$ python3 -q
>>> import numpy as np
>>> np.set_printoptions(precision=1, suppress=True, linewidth=100)
>>> rnd = lambda a: np.round(a, 1) + 0
>>> F = np.loadtxt("x.csv", delimiter=",")
>>> F
array([[ 1.,  1., -1., -1., -1., -1.,  1.,  1.],
       [ 1.,  1.,  1.,  1.,  1.,  1.,  1.,  1.],
       [ 1., -1., -1.,  1.,  1., -1., -1.,  1.]])
>>> A2 = np.array([[7, 6, 0],
...     [9, 7, 7],
...     [2, 3, 6],
...     [4, 5, 2],
...     [7, 1, 4],
...     [0, 2, 0],
...     [8, 4, 7],
...     [4, 2, 4]])
>>> A2.T @ F.T
array([[ 15.,  41.,   3.],
       [  8.,  30.,  -2.],
       [  6.,  30., -10.]])
>>> np.einsum("ik,kj->ji", F, A2)
array([[ 15.,  41.,   3.],
       [  8.,  30.,  -2.],
       [  6.,  30., -10.]])
>>> np.linalg.matrix_rank(F @ A2)
np.int64(3)
>>> np.einsum("ij->j", F)
array([ 3.,  1., -1.,  1.,  1., -1.,  1.,  3.])
>>> F @ A2
array([[ 15.,   8.,   6.],
       [ 41.,  30.,  30.],
       [  3.,  -2., -10.]])
>>> np.linalg.matrix_rank(np.vstack([F, A2.T]))
np.int64(6)
>>> r0, v = F[1], F[0]
>>> r0 @ v
np.float64(0.0)
>>> pr = (r0 @ v) / (r0 @ r0) * r0
>>> np.linalg.matrix_rank(np.outer(r0, v))
np.int64(1)
>>> (v - pr) @ r0
np.float64(0.0)
>>> v - pr
array([ 1.,  1., -1., -1., -1., -1.,  1.,  1.])
>>> A = np.load("mat.npy")
>>> A
array([[ -1.3,  -7.7,   0.4,   5. ,  -0.2,  -0.3],
       [ -1.3,  -5.9,   1.3,   6.2,   1.9,  -1.1],
       [ -1.5,  -5. ,   1.1,   5.5,   1.9,   0.1],
       [ -1.4,  -6.2,   0.7,   5.8,   0.4,  -0.1],
       [ -6.7,  -5.2,   7.4,   5.8,   6.9,  -7.2],
       [ -6.9,  -3.3,   3.3,   1.5,   5.4,  -7.6],
       [  0.3,  -5.1,  -0.3,   6.7,   2.2,  -0.9],
       [ -1.9,  -5.8,   1.3,   6.4,   1.1,   1.8],
       [ -1.5,  -5.9,   0.4,   7.9,   3.6,   0.1],
       [ -5.8,  -2.8,   9.3,   4. ,   3.9,  -8. ],
       [ -0.7,  -7.6,   1.3,   6.7,   2.7,  -1.4],
       [ -0.6,   4.4,   4. ,  -9.6,  -4.6,   3.9],
       [ -6.5,  -3.1,   9.3,   2.2,   6. ,  -7. ],
       [ -5.8,  -3.3,   6.3,   3.9,   4.1,  -7.9],
       [ -3.8,  -4.6,   7.9,   4.4,   6.8,  -6.2],
       [ -5.7,  -6.2,   6.7,   4.6,   4.7,  -8.6],
       [ -0.9,  -5.3,   0.4,   6.5,   2.1,  -0.7],
       [ -0.6,  -4.3,  -1.2,   7.5,   1.7,   0.5],
       [ -7.1,  -5.9,   7.9,   4.8,   5.4,  -8.8],
       [ -4.5,  -3.1,  10.5,   5.5,   5.1,  -8.2],
       [ -0.3,  -5.2,   0.4,   4.7,   1. ,   2.6],
       [ -2.5,   6.2,   3.5,  -6.2,  -3.3,   4.5],
       [ -0.8,   7.1,   4.3, -10.2,  -5.8,   6.4],
       [ -3.5,  -5.1,   0.7,   5.4,   1.6,   1. ],
       [ -0.1,   6.2,   2.9,  -7.3,  -2.7,   5.7],
       [ -1.7,  -4.4,   0.4,   6.1,   0.6,   1.5]])
>>> rng = np.random.default_rng(879597)
>>> z = rng.permutation(6)
>>> A2 = A[:, z] * rng.choice([-1, 1], 6)
>>> A2
array([[-0.3, -0.2, -5. ,  7.7,  0.4,  1.3],
       [-1.1,  1.9, -6.2,  5.9,  1.3,  1.3],
       [ 0.1,  1.9, -5.5,  5. ,  1.1,  1.5],
       [-0.1,  0.4, -5.8,  6.2,  0.7,  1.4],
       [-7.2,  6.9, -5.8,  5.2,  7.4,  6.7],
       [-7.6,  5.4, -1.5,  3.3,  3.3,  6.9],
       [-0.9,  2.2, -6.7,  5.1, -0.3, -0.3],
       [ 1.8,  1.1, -6.4,  5.8,  1.3,  1.9],
       [ 0.1,  3.6, -7.9,  5.9,  0.4,  1.5],
       [-8. ,  3.9, -4. ,  2.8,  9.3,  5.8],
       [-1.4,  2.7, -6.7,  7.6,  1.3,  0.7],
       [ 3.9, -4.6,  9.6, -4.4,  4. ,  0.6],
       [-7. ,  6. , -2.2,  3.1,  9.3,  6.5],
       [-7.9,  4.1, -3.9,  3.3,  6.3,  5.8],
       [-6.2,  6.8, -4.4,  4.6,  7.9,  3.8],
       [-8.6,  4.7, -4.6,  6.2,  6.7,  5.7],
       [-0.7,  2.1, -6.5,  5.3,  0.4,  0.9],
       [ 0.5,  1.7, -7.5,  4.3, -1.2,  0.6],
       [-8.8,  5.4, -4.8,  5.9,  7.9,  7.1],
       [-8.2,  5.1, -5.5,  3.1, 10.5,  4.5],
       [ 2.6,  1. , -4.7,  5.2,  0.4,  0.3],
       [ 4.5, -3.3,  6.2, -6.2,  3.5,  2.5],
       [ 6.4, -5.8, 10.2, -7.1,  4.3,  0.8],
       [ 1. ,  1.6, -5.4,  5.1,  0.7,  3.5],
       [ 5.7, -2.7,  7.3, -6.2,  2.9,  0.1],
       [ 1.5,  0.6, -6.1,  4.4,  0.4,  1.7]])
>>> U, _, Vt = np.linalg.svd(A.T @ A2)
>>> z
array([5, 4, 3, 1, 2, 0])
>>> rnd(np.linalg.lstsq(A, A2)[0])
array([[ 0.,  0.,  0.,  0.,  0., -1.],
       [ 0.,  0.,  0., -1.,  0.,  0.],
       [ 0.,  0.,  0.,  0.,  1.,  0.],
       [ 0.,  0., -1.,  0.,  0.,  0.],
       [ 0.,  1.,  0.,  0.,  0.,  0.],
       [ 1.,  0.,  0.,  0.,  0.,  0.]])
